$ python -q
>>> import numpy as np
>>> import numpy.linalg as la
>>> np.set_printoptions(suppress=True, linewidth=200)
>>> K = np.load("test18.npy")
>>> print(K)
[[ 1 -2  4 -8]
 [ 1 -1  1 -1]
 [ 1  0  0  0]]
>>> print(np.round(la.norm(K, axis=1), 2))
[9.22 2.   1.  ]
>>> print(np.round(la.norm(K, 1), 2), round(float(la.norm(K, np.inf)), 2))
9.0 15.0
>>> print(np.round(la.norm(K[2], 1), 2), np.round(la.norm(K[2], np.inf), 2))
1.0 1.0
>>> other = np.array([[-1, -5], [-6, 2]])
>>> cent = np.kron(other, K)
>>> print(la.matrix_rank(cent))
6
>>> print(cent)
[[ -1   2  -4   8  -5  10 -20  40]
 [ -1   1  -1   1  -5   5  -5   5]
 [ -1   0   0   0  -5   0   0   0]
 [ -6  12 -24  48   2  -4   8 -16]
 [ -6   6  -6   6   2  -2   2  -2]
 [ -6   0   0   0   2   0   0   0]]
>>> print(cent.shape)
(6, 8)
>>> x = np.array([0, 0, 2, 2, 2, 1, 1, 2])
>>> print(cent @ np.ones(8))
[30.  0. -6. 20.  0. -4.]
>>> print(cent @ np.eye(8)[3])
[ 8.  1.  0. 48.  6.  0.]
>>> print(cent * x)
[[  0   0  -8  16 -10  10 -20  80]
 [  0   0  -2   2 -10   5  -5  10]
 [  0   0   0   0 -10   0   0   0]
 [  0   0 -48  96   4  -4   8 -32]
 [  0   0 -12  12   4  -2   2  -4]
 [  0   0   0   0   4   0   0   0]]
>>> print(np.sign((cent @ x).round(6)))
[ 1  0 -1  1  0  1]
>>> rng = np.random.default_rng(36334)
>>> other = K + rng.integers(-2, 3, (3, 1)) @ rng.integers(-2, 3, (1, 4))
>>> print(other)
[[ 1 -2  4 -8]
 [ 1  0  1 -1]
 [ 1  1  0  0]]
>>> print(np.abs(other - K).sum(axis=1))
[0 1 1]
>>> print(np.round(la.svd(other - K, compute_uv=False), 2))
[1.41 0.   0.  ]
>>> mat = np.load("block14.npy")
>>> print(mat)
[[ 0 -1 -4]
 [ 0  0  1]
 [ 0  0  0]]
>>> hat = np.triu(np.array([[2, 5, 0], [0, 1, 3], [1, 0, 3]]), 1) + np.eye(3)
>>> other = hat @ mat @ la.inv(hat)
>>> print(round(la.det(other), 2))
0.0
>>> print(la.matrix_power(mat - np.diag(np.diag(mat)), 3))
[[0 0 0]
 [0 0 0]
 [0 0 0]]
>>> print([int(la.matrix_rank(la.matrix_power(mat, p))) for p in range(1, 4)])
[2, 1, 0]
>>> print(np.round(np.sort(la.eigvals(mat)), 2))
[0. 0. 0.]
>>> print(la.matrix_rank(mat - mat[0, 0] * np.eye(3)))
2
>>> m1 = np.loadtxt("x.csv", delimiter=",")
>>> print(m1)
[[-16.32   4.19   1.99 -16.03]
 [-17.21   5.89   0.9  -16.85]
 [-16.72   5.78   0.12 -16.76]
 [-17.86   5.8    1.37 -15.34]
 [-16.18   4.56  -1.29 -14.75]
 [ -6.64  16.52  13.16 -11.53]
 [ -5.26  17.97  13.29 -11.8 ]
 [ -4.33  18.13  10.86  -9.93]
 [ -4.31  18.33  13.01  -9.54]
 [ -5.37  16.62   9.92 -10.34]
 [-18.34   5.71   0.32 -17.05]
 [ -5.31  18.91  12.76 -11.55]
 [ -5.08  17.93  11.11 -11.1 ]
 [-16.47   5.19   2.26 -16.07]
 [ -4.74  19.22  10.13 -11.85]
 [ -5.59  18.38  11.11 -12.12]
 [-17.56   4.97   0.65 -16.48]
 [ -3.87  18.23   9.47  -9.56]
 [ -4.87  16.15  11.97 -12.48]
 [ -5.9   17.76  12.48 -11.18]
 [ -3.65  17.06  12.25 -12.81]
 [-16.49   5.01   0.84 -14.86]
 [-17.18   3.76   1.59 -16.05]
 [-19.     5.01   0.13 -16.48]
 [ -4.92  17.65  11.97 -10.12]]
>>> cov = np.cov(m1, rowvar=False)
>>> print(np.round(la.eigvalsh(cov)[::-1], 2))
[116.96   1.5    0.78   0.53]
>>> print(np.argwhere(np.triu(np.abs(np.corrcoef(m1.T)) > 0.8, 1)))
[[0 1]
 [0 2]
 [0 3]
 [1 2]
 [1 3]
 [2 3]]
>>> print(np.round(np.polyfit(m1[:, 2], m1[:, 3], 1), 2))
[  0.43 -16.25]
>>> print(np.median(m1, axis=0))
[ -5.9   16.52   9.92 -12.48]
>>> print(cov.shape)
(4, 4)
>>> print(np.round(m1.std(axis=0), 2))
[6.12 6.35 5.51 2.61]
>>> other = m1 / np.sqrt((m1 ** 2).mean(axis=1, keepdims=True))
>>> print(la.matrix_rank(other) == la.matrix_rank(m1))
True
>>> print(la.matrix_rank(m1 - m1.mean(axis=1, keepdims=True)))
3
>>> print(other[4].round(2))
[-1.44  0.41 -0.12 -1.32]
>>> print(np.round(la.norm(other, axis=1), 2))
[2. 2. 2. 2. 2. 2. 2. 2. 2. 2. 2. 2. 2. 2. 2. 2. 2. 2. 2. 2. 2. 2. 2. 2. 2.]
>>> cent = m1[[10, 4]].astype(float)
>>> for _ in range(5):
...     labels = la.norm(m1[:, None] - cent, axis=-1).argmin(axis=1)
...     cent = np.array([m1[labels == j].mean(axis=0) for j in range(2)])
... 
>>> print(labels)
[0 0 0 0 0 1 1 1 1 1 0 1 1 0 1 1 0 1 1 1 1 0 0 0 1]
>>> print(np.round(cent[1] - cent[0], 2))
[12.22 12.7  10.87  4.93]
>>> print(np.abs(cent[1] - cent[0]).argmax())
1
>>> print(cent.round(2))
[[-17.21   5.08   0.81 -16.07]
 [ -4.99  17.78  11.68 -11.14]]
>>> f, v = m1[12], m1[17]
>>> print(round(float(f @ v), 2))
557.85
>>> p = (f @ v) / (f @ f) * f
>>> print(np.round((v - p) @ f, 2))
-0.0
>>> print(p.round(2))
[ -4.77  16.84  10.44 -10.43]
>>> print(la.matrix_rank(np.outer(f, v)))
1
>>> print(np.round(v - p, 2))
[ 0.9   1.39 -0.97  0.87]
>>> print(round(la.norm(f + v) ** 2 + la.norm(f - v) ** 2, 2))
2244.64
>>> arr = np.array([[0, -2, -2], [1, 2, 0], [0, 1, 1], [2, 0, 2], [2, 1, 2]])
>>> arr[3] = arr[4]
>>> print(arr)
[[ 0 -2 -2]
 [ 1  2  0]
 [ 0  1  1]
 [ 2  1  2]
 [ 2  1  2]]
>>> W = np.array([[-1, -1, -2, 1], [-2, 2, 1, 1], [-2, -3, 1, 0]])
>>> c = np.array([-1, 2, 0, 2])
>>> hid = np.maximum(arr @ W + c, 0)
>>> print(hid)
[[7 4 0 0]
 [0 5 0 5]
 [0 1 2 3]
 [0 0 0 5]
 [0 0 0 5]]
>>> print(la.matrix_rank(hid))
4
>>> print((hid > 0).astype(int))
[[1 1 0 0]
 [0 1 0 1]
 [0 1 1 1]
 [0 0 0 1]
 [0 0 0 1]]
>>> cent = np.array([[0, -2, 2], [2, -1, 0], [-2, -2, -2], [-2, -1, 0]])
>>> print((hid @ cent).round(6).argmax(axis=1))
[2 0 2 2 2]
>>> print(W @ cent)
[[ 0  6  2]
 [ 0 -1 -6]
 [-8  5 -6]]
>>> feats = np.loadtxt("run6.csv", delimiter=",")
>>> print(feats)
[[0. 1. 0.]
 [1. 0. 0.]
 [0. 0. 0.]]
>>> labels = rng.permutation(3)
>>> print(labels)
[2 1 0]
>>> other = feats[labels][:, labels]
>>> print(round(float(la.det(other)), 2), np.round(la.det(feats[labels]), 2))
0.0 0.0
>>> print(np.trace(other))
0.0
>>> print(other)
[[0. 0. 0.]
 [0. 0. 1.]
 [0. 1. 0.]]
>>> print(np.round(np.sort(np.abs(la.eigvals(other))), 2))
[0. 1. 1.]
>>> print(np.diag(other))
[0. 0. 0.]
>>> rk = la.matrix_rank(mat)
>>> print(rk)
2
>>> N = la.svd(mat)[2][rk:].T
>>> print(la.matrix_rank(mat.T @ mat), la.matrix_rank(mat @ mat.T))
2 2
>>> print(N[:, 0] / N[np.abs(N[:, 0]).round(6).argmax(), 0])
[1. 0. 0.]
>>> print(N @ N.T)
[[1. 0. 0.]
 [0. 0. 0.]
 [0. 0. 0.]]
>>> print([int(la.matrix_rank(np.delete(mat, i, axis=0))) for i in range(3)])
[1, 1, 2]
>>> print([int(la.matrix_rank(mat[:i])) for i in range(1, len(mat) + 1)])
[1, 2, 2]
>>> U, sig, Vh = la.svd(mat)
>>> print(np.argmax(sig[:-1] / (sig[1:] + 1e-6)) + 1)
2
>>> print(sig.round(2))
[4.24 0.24 0.  ]
>>> other = U[:, :2] @ np.diag(sig[:2]) @ Vh[:2]
>>> print(round(la.norm(mat - other, 2), 2), sig[2])
0.0 0.0
>>> print(other.round(2) + 0)
[[ 0. -1. -4.]
 [ 0.  0.  1.]
 [ 0.  0.  0.]]
>>> print(round(float(np.abs(mat - other).max()), 2))
0.0
>>> print(np.round(la.norm(mat - other) / la.norm(mat), 2))
0.0
>>> print(np.round(la.svd(feats, compute_uv=False), 2))
[1. 1. 0.]
>>> cent = np.array([[3, 2, -1], [-1, -3, -1], [2, -2, -1]])
>>> F = np.repeat(cent, 12 // 3, axis=0)
>>> F = F + 0.05 * rng.normal(size=F.shape)
>>> print(F.round(2))
[[ 3.13  1.96 -1.  ]
 [ 2.95  1.99 -1.07]
 [ 3.05  1.96 -1.03]
 [ 2.92  1.91 -1.05]
 [-0.97 -3.02 -1.05]
 [-0.99 -3.02 -0.98]
 [-1.02 -3.01 -1.  ]
 [-0.98 -2.94 -0.98]
 [ 1.94 -2.06 -0.98]
 [ 2.03 -1.92 -1.  ]
 [ 1.99 -1.94 -1.02]
 [ 2.05 -2.03 -0.96]]
>>> labels = F[:, 1] > np.median(F[:, 1])
>>> f = F[labels].mean(axis=0) - F[~labels].mean(axis=0)
>>> print(round((((F - F.mean(axis=0)) @ f > 0) == labels).mean(), 2))
0.83
>>> print(((F - F.mean(axis=0)) @ f > 0).astype(int))
[1 1 1 1 0 0 0 0 0 0 0 0]
>>> print(labels.astype(int))
[1 1 1 1 0 0 0 0 0 1 1 0]
>>> other = np.c_[F[:, :1] @ np.array([[-8]]), np.array([1, 3, 1, 0, 1, 3, 0, 3, 3, 0, 2, 1])]
>>> print(other.round(2))
[[-25.     1.  ]
 [-23.63   3.  ]
 [-24.38   1.  ]
 [-23.37   0.  ]
 [  7.73   1.  ]
 [  7.91   3.  ]
 [  8.14   0.  ]
 [  7.81   3.  ]
 [-15.56   3.  ]
 [-16.25   0.  ]
 [-15.89   2.  ]
 [-16.4    1.  ]]
>>> print(np.round(la.norm(other - F @ la.lstsq(F, other)[0], axis=0), 2) + 0)
[0.   4.07]
>>> print(la.matrix_rank(np.c_[F, other]))
4
>>> print(np.round(la.lstsq(F, other[:, 0])[0], 2) + 0)
[-8.  0.  0.]
>>> print(np.round(la.norm(la.qr(F)[0].T @ other, axis=0) ** 2 / ((other ** 2).sum(axis=0) + 1e-12), 2))
[1.   0.62]
>>> x = np.array([3, -2, -3])
>>> rhs = F @ x
>>> print(rhs.round(2))
[ 8.44  8.09  8.3   8.08  6.29  6.02  5.97  5.89 12.89 12.94 12.89 13.08]
>>> print(np.round(la.pinv(F) @ F, 2) + 0)
[[1. 0. 0.]
 [0. 1. 0.]
 [0. 0. 1.]]
>>> rhs = rhs + 0.02 * rng.normal(size=12)
>>> print(rhs.round(2))
[ 8.4   8.1   8.27  8.07  6.31  6.02  5.96  5.88 12.86 12.95 12.88 13.11]
>>> c, *_ = la.lstsq(F, rhs)
>>> print(c.round())
[ 3. -2. -3.]
>>> print(round(float(la.norm(rhs - F @ c)), 2))
0.06
>>> print([round(float(la.norm(la.solve(F.T @ F + lam * np.eye(3), F.T @ rhs))), 2) for lam in (0, 1, 10, 100)])
[4.69, 4.54, 3.84, 1.56]
